>>> import numpy as np
>>> np.set_printoptions(precision=3, suppress=True, linewidth=160)
>>> M = np.load("arr.npy")
>>> M
array([[-4.975,  0.496, -0.037],
       [ 0.   , -0.368, -4.986],
       [-0.498, -4.962,  0.367]])
>>> u = np.array([3, 1, 1])
>>> Y = M + np.outer(u, np.eye(3)[0])
>>> np.linalg.matrix_rank(np.linalg.inv(Y) - np.linalg.inv(M), tol=1e-8)
np.int64(1)
>>> np.linalg.matrix_rank(Y - M)
np.int64(1)
>>> round(M[:, 1] @ M[:, 0], 3)
np.float64(-0.0)
>>> np.round(M.T @ M, 3) + 0
array([[25.,  0.,  0.],
       [ 0., 25.,  0.],
       [ 0.,  0., 25.]])
>>> np.round(M @ M.T, 3) + 0
array([[25.,  0.,  0.],
       [ 0., 25.,  0.],
       [ 0.,  0., 25.]])
>>> np.linalg.svd(M, compute_uv=False)
array([5., 5., 5.])
>>> W0 = np.loadtxt("sample16.csv", delimiter=",")
>>> W0
array([[ 1.,  0.,  2.,  1.],
       [-2.,  0., -4., -2.],
       [ 3.,  0.,  6.,  3.],
       [ 2.,  0.,  4.,  2.]])
>>> [round(float(x), 3) for x in np.linalg.svd(W0, compute_uv=False)[:3]]
[10.392, 0.0, 0.0]
>>> np.linalg.matrix_rank(W0, rtol=0.1)
np.int64(1)
>>> np.argsort(-np.linalg.norm(W0, axis=0).round(6), kind="stable")[:3]
array([2, 0, 3])
>>> np.linalg.cond(W0) > 100
np.True_
>>> left, sigma, Vt = np.linalg.svd(W0)
>>> vecs = Vt[:(sigma > 1e-8).sum()]
>>> rng = np.random.default_rng(15)
>>> x0 = W0[0] + -1 * W0[1] + rng.integers(2) * np.eye(4)[3]
>>> x0
array([3., 0., 6., 4.])
>>> np.round(np.linalg.norm(x0 - vecs.T @ vecs @ x0), 3)
np.float64(0.913)
>>> np.diag(vecs.T @ vecs)
array([0.167, 0.   , 0.667, 0.167])
>>> np.linalg.matrix_rank(np.vstack([W0, x0]))
np.int64(2)
>>> A = np.loadtxt("data.csv", delimiter=",")
>>> A
array([[ 2.062, -0.991,  2.024],
       [ 2.043, -1.044,  1.992],
       [ 2.021, -0.981,  2.005],
       [ 2.068, -0.919,  2.035],
       [ 2.04 , -1.037,  2.015],
       [ 2.022, -1.024,  1.988],
       [ 1.913, -0.913,  1.943],
       [ 2.058, -0.98 ,  1.952],
       [ 1.994, -0.97 ,  1.998],
       [ 1.953, -1.055,  2.065],
       [ 2.021, -0.948,  2.024],
       [ 1.88 , -0.981,  2.056],
       [ 0.004, -0.995, -0.037],
       [ 0.067, -1.009, -0.057],
       [-0.007, -0.982, -0.065],
       [-0.007, -1.1  , -0.036],
       [-0.042, -0.964, -0.002],
       [-0.004, -0.974,  0.065],
       [-0.022, -1.059,  0.035],
       [ 0.015, -0.919, -0.021],
       [ 0.013, -0.957, -0.022],
       [-0.041, -0.957, -0.03 ],
       [-0.063, -0.99 , -0.042],
       [-0.032, -0.983,  0.04 ]])
>>> Y = np.linalg.invert(M)
Traceback (most recent call last):
  File "<python-input-28>", line 1, in <module>
    Y = np.linalg.invert(M)
        ^^^^^^^^^^^^^^^^
AttributeError: module 'numpy.linalg' has no attribute 'invert'
>>> Y = np.linalg.inv(M)
>>> round(np.linalg.slogdet(M)[0], 3)
np.float64(1.0)
>>> np.round(np.linalg.inv(Y), 3) + 0
array([[-4.975,  0.496, -0.037],
       [ 0.   , -0.368, -4.986],
       [-0.498, -4.962,  0.367]])
>>> round(np.linalg.cond(M), 3)
np.float64(1.0)
>>> np.round(np.linalg.det(M) * Y, 3) + 0
array([[-24.876,   0.   ,  -2.488],
       [  2.481,  -1.842, -24.808],
       [ -0.183, -24.932,   1.833]])
>>> Y.round(3) + 0
array([[-0.199,  0.   , -0.02 ],
       [ 0.02 , -0.015, -0.198],
       [-0.001, -0.199,  0.015]])
>>> cen = A - A.mean(axis=0)
>>> left, sigma, Vt = np.linalg.svd(cen, full_matrices=False)
>>> (np.sign(left[:, 0]) == np.sign(left[0, 0])).astype(int)
array([1, 1, 1, 1, 1, 1, 1, 1, 1, 1, 1, 1, 0, 0, 0, 0, 0, 0, 0, 0, 0, 0, 0, 0])
>>> np.linalg.matrix_rank(cen)
np.int64(3)
>>> np.abs(Vt[-1])
array([0.258, 0.932, 0.256])
>>> sigma ** 2 / (sigma ** 2).sum()
array([0.998, 0.001, 0.001])
>>> np.abs(Vt[0]).argmax()
np.int64(2)
>>> Q, vecs = np.linalg.qr(A[:, :1])[0], np.linalg.qr(A[:, 1:])[0]
>>> sigma = np.linalg.svd(Q.T @ vecs, compute_uv=False)
>>> sigma
array([0.999])
>>> (sigma > 0.9).sum()
np.int64(1)
>>> np.degrees(np.arccos(sigma.clip(0, 1)))
array([2.625])
>>> left, sigma, Vt = np.linalg.svd(A)
>>> np.argmax(sigma[:-1] / (sigma[1:] + 1e-6)) + 1
np.int64(2)
>>> Y = left[:, :2] @ np.diag(sigma[:2]) @ Vt[:2]
>>> round(float(np.linalg.norm(A - Y, 2)), 3), round(float(sigma[2]), 3)
(0.226, 0.226)
>>> cen = A - A.mean(axis=0)
>>> vecs = np.linalg.svd(cen)[2][:2]
>>> Y = cen - cen @ vecs.T @ vecs
>>> np.diag(vecs.T @ vecs)
array([0.933, 0.132, 0.935])
>>> (cen @ vecs.T).std(axis=0)
array([1.428, 0.046])
>>> np.linalg.norm(Y, axis=1).round(6).argmax()
np.int64(15)
>>> J = np.load("x.npy")
>>> J
array([[  2,   0,  -4,   0,  -8],
       [ -1,   8,   2,  -6,  -8],
       [  5,  -4, -10,   3, -14]])
>>> np.diff(J, axis=0)
array([[ -3,   8,   6,  -6,   0],
       [  6, -12, -12,   9,  -6]])
>>> np.count_nonzero(J)
np.int64(13)
>>> np.round(np.linalg.svd(J, compute_uv=False), 3) + 0
array([20.869, 12.787,  0.   ])
>>> J.shape
(3, 5)
>>> J[:, 5]
Traceback (most recent call last):
  File "<python-input-63>", line 1, in <module>
    J[:, 5]
    ~^^^^^^
IndexError: index 5 is out of bounds for axis 1 with size 5
>>> np.linalg.rank(J)
Traceback (most recent call last):
  File "<python-input-64>", line 1, in <module>
    np.linalg.rank(J)
    ^^^^^^^^^^^^^^
AttributeError: module 'numpy.linalg' has no attribute 'rank'
>>> np.abs(J).max()
np.int64(14)
>>> z = rng.integers(0, 2, 4)
>>> data = np.array([[-3, -4, 5, -3], [-1, 1, 0, -1], [2, 1, -4, 5], [3, -4, 5, 4]]) * (z[:, None] == z)
>>> data
array([[-3, -4,  5,  0],
       [-1,  1,  0,  0],
       [ 2,  1, -4,  0],
       [ 0,  0,  0,  4]])
>>> blk = np.stack([data, 4 * data, data[::-1]])
>>> np.linalg.matrix_rank(blk)
array([4, 4, 4])
>>> blk.shape
(3, 4, 4)
>>> np.linalg.matrix_rank(blk.reshape(3, -1))
np.int64(2)
>>> E = np.loadtxt("mat.csv", delimiter=",")
>>> E
array([[0., 1., 0., 0., 0., 0.],
       [1., 1., 0., 0., 0., 0.],
       [0., 2., 0., 0., 0., 0.],
       [0., 0., 0., 1., 0., 0.],
       [0., 0., 1., 1., 0., 0.],
       [0., 0., 0., 2., 0., 0.],
       [0., 0., 0., 0., 0., 1.],
       [0., 0., 0., 0., 1., 1.],
       [0., 0., 0., 0., 0., 2.]])
>>> round(float(np.linalg.eigvals(W0).sum().real), 3)
9.0
>>> np.einsum("ii->", W0)
np.float64(9.0)
>>> np.round(np.linalg.det(W0.T), 3)
np.float64(0.0)
>>> np.round(np.linalg.det(2 * W0), 3), np.round(np.linalg.det(W0), 3)
(np.float64(0.0), np.float64(0.0))
>>> np.round(np.linalg.det(W0[::-1]), 3)
np.float64(0.0)
>>> np.diff(E, axis=0)
array([[ 1.,  0.,  0.,  0.,  0.,  0.],
       [-1.,  1.,  0.,  0.,  0.,  0.],
       [ 0., -2.,  0.,  1.,  0.,  0.],
       [ 0.,  0.,  1.,  0.,  0.,  0.],
       [ 0.,  0., -1.,  1.,  0.,  0.],
       [ 0.,  0.,  0., -2.,  0.,  1.],
       [ 0.,  0.,  0.,  0.,  1.,  0.],
       [ 0.,  0.,  0.,  0., -1.,  1.]])
>>> np.abs(E).max()
np.float64(2.0)
>>> np.unravel_index(np.abs(E).argmax(), E.shape)
(np.int64(2), np.int64(1))
>>> E.shape
(9, 6)
>>> np.round(np.linalg.norm(E), 3)
np.float64(4.583)
>>> np.count_nonzero(E)
np.int64(12)
>>> x0 = np.array([1, -1, 0, 2, -2, 0])
>>> h = np.maximum(E @ x0, 0)
>>> np.maximum(E @ x0, 0) - np.maximum(-E @ x0, 0)
array([-1.,  0., -2.,  2.,  2.,  4.,  0., -2.,  0.])
>>> E * (h > 1e-9)[:, None]
array([[0., 0., 0., 0., 0., 0.],
       [0., 0., 0., 0., 0., 0.],
       [0., 0., 0., 0., 0., 0.],
       [0., 0., 0., 1., 0., 0.],
       [0., 0., 1., 1., 0., 0.],
       [0., 0., 0., 2., 0., 0.],
       [0., 0., 0., 0., 0., 0.],
       [0., 0., 0., 0., 0., 0.],
       [0., 0., 0., 0., 0., 0.]])
>>> Y = E + rng.integers(-2, 3, (9, 3)) @ rng.integers(-2, 3, (3, 6))
>>> Y
array([[ 4.,  0., -2., -2.,  2., -4.],
       [-3.,  1.,  0.,  4.,  0.,  2.],
       [ 2.,  8.,  4.,  2.,  0.,  5.],
       [-3., -2., -2.,  4.,  1., -1.],
       [-5., -2., -1.,  6.,  1.,  0.],
       [ 6.,  3.,  2., -2.,  0.,  0.],
       [-4., -6., -4.,  0.,  0., -3.],
       [-2.,  4.,  4.,  2., -1.,  7.],
       [ 0.,  6.,  4.,  4.,  0.,  8.]])
>>> np.round(np.linalg.svd(Y - E, compute_uv=False), 3) + 0
array([18.807, 14.521,  4.631,  0.   ,  0.   ,  0.   ])
>>> Y - E
array([[ 4., -1., -2., -2.,  2., -4.],
       [-4.,  0.,  0.,  4.,  0.,  2.],
       [ 2.,  6.,  4.,  2.,  0.,  5.],
       [-3., -2., -2.,  3.,  1., -1.],
       [-5., -2., -2.,  5.,  1.,  0.],
       [ 6.,  3.,  2., -4.,  0.,  0.],
       [-4., -6., -4.,  0.,  0., -4.],
       [-2.,  4.,  4.,  2., -2.,  6.],
       [ 0.,  6.,  4.,  4.,  0.,  6.]])
>>> np.linalg.matrix_rank(Y - E, tol=1e-8)
np.int64(3)
>>> arr = np.array([[0.0, 0.0, -4.0], [0.0, 0.0, -1.0], [-4.0, -1.0, 0.0]])
>>> np.linalg.matrix_rank(arr, rtol=0.1)
np.int64(2)
>>> np.round(np.linalg.norm(arr, 2) / np.linalg.norm(arr), 3)
np.float64(0.707)
>>> np.argsort(-np.linalg.norm(arr, axis=0).round(6), kind="stable")[:3]
array([2, 0, 1])
>>> left, sigma, Vt = np.linalg.svd(arr)
>>> np.argmax(sigma[:-1] / (sigma[1:] + 1e-6)) + 1
np.int64(2)
>>> Y = left[:, :2] @ np.diag(sigma[:2]) @ Vt[:2]
>>> np.abs(arr - Y).max()
np.float64(0.0)
>>> np.linalg.matrix_rank(Y)
np.int64(2)
>>> mat = np.loadtxt("run0.csv", delimiter=",")
>>> mat
array([[ 0.,  0., -1.],
       [ 2.,  0.,  0.],
       [ 0., -4.,  0.]])
>>> Y = mat / np.linalg.norm(mat, axis=1, keepdims=True)
>>> gram = Y @ Y.T
>>> gram
array([[1., 0., 0.],
       [0., 1., 0.],
       [0., 0., 1.]])
>>> (gram - 2 * np.eye(3)).round(6).argmax(axis=1)
array([1, 0, 0])
>>> np.argwhere(np.triu(np.abs(gram) > 0.95, 1))
array([], shape=(0, 2), dtype=int64)
>>> np.linalg.norm(Y, axis=1)
array([1., 1., 1.])
>>> (np.abs(gram) > 0.9).astype(int)
array([[1, 0, 0],
       [0, 1, 0],
       [0, 0, 1]])
>>> W0.ravel(order="F")
array([ 1., -2.,  3.,  2.,  0.,  0.,  0.,  0.,  2., -4.,  6.,  4.,  1., -2.,  3.,  2.])
>>> blk = W0.reshape(4, 2, -1)
>>> blk.transpose(1, 0, 2)
array([[[ 1.,  0.],
        [-2.,  0.],
        [ 3.,  0.],
        [ 2.,  0.]],

       [[ 2.,  1.],
        [-4., -2.],
        [ 6.,  3.],
        [ 4.,  2.]]])
>>> np.einsum("ihd,jhd->hij", blk, blk).shape
(2, 4, 4)
>>> W1 = np.array([[1, 3, -3, -2, 2, 3], [-1, -3, 3, -1, 3, 2], [0, 2, 3, -2, -2, -2]])
>>> beta = np.array([-2, 5, 2, -4, -1, -2])
>>> H = np.maximum(mat @ W1 + beta, 0)
>>> H
array([[ 0.,  3.,  0.,  0.,  1.,  0.],
       [ 0., 11.,  0.,  0.,  3.,  4.],
       [ 2., 17.,  0.,  0.,  0.,  0.]])
>>> (H > 0).mean(axis=0)
array([0.333, 1.   , 0.   , 0.   , 0.667, 0.333])
>>> np.linalg.matrix_rank(H)
np.int64(3)
>>> W2 = np.array([[1, -1], [3, -2], [-3, -3], [-2, 1], [-1, -2], [1, 0]])
>>> (H @ W2).round(6).argmax(axis=1)
array([0, 0, 0])
>>> W1 @ W2
array([[ 24,  -4],
       [-18,  -9],
       [  1, -11]])
